$ python3 -q
>>> import numpy as np
>>> import numpy.linalg as la
>>> np.set_printoptions(precision=1, suppress=True, linewidth=160)
>>> arr = np.load("m.npy")
>>> arr
array([[ 0.8, -0.5, -0.3, -0.3],
       [-0.5, -0.2, -0.6, -0.6],
       [-0.3, -0.6,  0.7, -0.3],
       [-0.3, -0.6, -0.3,  0.7]])
>>> [round(float(la.det(arr[:i, :i])), 2) + 0 for i in range(1, 5)]
[0.8, -0.35, -0.68, -1.0]
>>> np.all(la.eigvalsh(arr) > 0)
np.False_
>>> r0 = np.array([1, 2, 0, 3])
>>> B = arr + np.outer(r0, np.eye(4)[1])
>>> B
array([[ 0.8,  0.5, -0.3, -0.3],
       [-0.5,  1.8, -0.6, -0.6],
       [-0.3, -0.6,  0.7, -0.3],
       [-0.3,  2.4, -0.3,  0.7]])
>>> round(float(la.det(B) / la.det(arr)), 1), np.round(1 + la.solve(arr, r0)[1], 1)
(-1.6, np.float64(-1.6))
>>> la.matrix_rank(B - arr)
np.int64(1)
>>> O = B.astype(float).copy()
>>> for j in range(4):
...     O[:, j] -= O[:, :j] @ (O[:, :j].T @ O[:, j])
...     O[:, j] /= la.norm(O[:, j])
... 
>>> np.round(O.T @ O, 1) + 0
array([[1., 0., 0., 0.],
       [0., 1., 0., 0.],
       [0., 0., 1., 0.],
       [0., 0., 0., 1.]])
>>> O
array([[ 0.8,  0.4,  0.2, -0.4],
       [-0.5,  0.5, -0.4, -0.6],
       [-0.3, -0.3,  0.8, -0.5],
       [-0.3,  0.7,  0.5,  0.4]])
>>> la.norm(O, axis=1)
array([1., 1., 1., 1.])
>>> round(la.norm(O) ** 2 / la.norm(O, 2) ** 2, 1)
np.float64(4.0)
>>> round(float(la.norm(O[2] - O[3])), 1)
1.4
>>> np.round(la.norm(O[2], 1), 1), round(la.norm(O[2], np.inf), 1)
(np.float64(1.8), np.float64(0.8))
>>> M = np.array([[-4, -1, -3], [5, 0, 1], [-1, -1, 5], [0, -4, -4], [-2, -5, 2]])
>>> M[1] = M[3]
>>> M
array([[-4, -1, -3],
       [ 0, -4, -4],
       [-1, -1,  5],
       [ 0, -4, -4],
       [-2, -5,  2]])
>>> hat = M @ la.solve(M.T @ M, M.T)
>>> np.round((np.eye(5) - hat) @ M, 1) + 0
array([[0., 0., 0.],
       [0., 0., 0.],
       [0., 0., 0.],
       [0., 0., 0.],
       [0., 0., 0.]])
>>> np.round(la.eigvalsh(hat), 1) + 0
array([0., 0., 1., 1., 1.])
>>> np.round(hat @ M[:, 0], 1) + 0
array([-4.,  0., -1.,  0., -2.])
>>> la.matrix_rank(np.eye(5) - hat)
np.int64(2)
>>> np.diag(hat)
array([1. , 0.4, 0.5, 0.4, 0.7])
>>> np.allclose(hat @ hat, hat)
True
>>> vec = np.array([3, 3, -1])
>>> target = M @ vec
>>> target
array([-12,  -8, -11,  -8, -23])
>>> rng = np.random.default_rng(120)
>>> target = target + 0.3 * rng.normal(size=5)
>>> target
array([-12.2,  -7.7, -11. ,  -8.2, -22.5])
>>> c, *_ = la.lstsq(M, target)
>>> c
array([ 3. ,  2.9, -1. ])
>>> B = np.array([[1, 1], [1, -1]])
>>> X = np.kron(B, np.kron(B, B))[rng.permutation(8)][:5]
>>> X
array([[ 1,  1, -1, -1, -1, -1,  1,  1],
       [ 1, -1, -1,  1, -1,  1,  1, -1],
       [ 1, -1, -1,  1,  1, -1, -1,  1],
       [ 1,  1, -1, -1,  1,  1, -1, -1],
       [ 1,  1,  1,  1, -1, -1, -1, -1]])
>>> r0, g = X[0], X[2]
>>> r0 @ g
np.int64(0)
>>> pr = (r0 @ g) / (r0 @ r0) * r0
>>> la.matrix_rank(np.outer(r0, g))
np.int64(1)
>>> round(float(la.norm(r0 + g) ** 2 + la.norm(r0 - g) ** 2), 1)
32.0
>>> g - pr
array([ 1., -1., -1.,  1.,  1., -1., -1.,  1.])
>>> np.outer(r0, g)
array([[ 1, -1, -1,  1,  1, -1, -1,  1],
       [ 1, -1, -1,  1,  1, -1, -1,  1],
       [-1,  1,  1, -1, -1,  1,  1, -1],
       [-1,  1,  1, -1, -1,  1,  1, -1],
       [-1,  1,  1, -1, -1,  1,  1, -1],
       [-1,  1,  1, -1, -1,  1,  1, -1],
       [ 1, -1, -1,  1,  1, -1, -1,  1],
       [ 1, -1, -1,  1,  1, -1, -1,  1]])
>>> def softmax(z):
...     e = np.exp(z - z.max(axis=-1, keepdims=True))
...     return e / e.sum(axis=-1, keepdims=True)
... 
>>> np.round(softmax(X[2] + -1), 1) + 0
array([0.2, 0. , 0. , 0.2, 0.2, 0. , 0. , 0.2])
>>> np.round(softmax(10 * X[2]), 1) + 0
array([0.2, 0. , 0. , 0.2, 0.2, 0. , 0. , 0.2])
>>> S = X @ X.T / np.sqrt(8)
>>> softmax(S)[2] @ X
array([ 1. , -0.7, -0.9,  0.8,  0.7, -0.8, -0.8,  0.7])
>>> t = np.radians(15)
>>> R = np.eye(8)
>>> R[4, 4] = R[3, 3] = np.cos(t)
>>> R[4, 3], R[3, 4] = -np.sin(t), np.sin(t)
>>> R
array([[ 1. ,  0. ,  0. ,  0. ,  0. ,  0. ,  0. ,  0. ],
       [ 0. ,  1. ,  0. ,  0. ,  0. ,  0. ,  0. ,  0. ],
       [ 0. ,  0. ,  1. ,  0. ,  0. ,  0. ,  0. ,  0. ],
       [ 0. ,  0. ,  0. ,  1. ,  0.3,  0. ,  0. ,  0. ],
       [ 0. ,  0. ,  0. , -0.3,  1. ,  0. ,  0. ,  0. ],
       [ 0. ,  0. ,  0. ,  0. ,  0. ,  1. ,  0. ,  0. ],
       [ 0. ,  0. ,  0. ,  0. ,  0. ,  0. ,  1. ,  0. ],
       [ 0. ,  0. ,  0. ,  0. ,  0. ,  0. ,  0. ,  1. ]])
>>> B = X @ R.T
>>> B
array([[ 1. ,  1. , -1. , -1.2, -0.7, -1. ,  1. ,  1. ],
       [ 1. , -1. , -1. ,  0.7, -1.2,  1. ,  1. , -1. ],
       [ 1. , -1. , -1. ,  1.2,  0.7, -1. , -1. ,  1. ],
       [ 1. ,  1. , -1. , -0.7,  1.2,  1. , -1. , -1. ],
       [ 1. ,  1. ,  1. ,  0.7, -1.2, -1. , -1. , -1. ]])
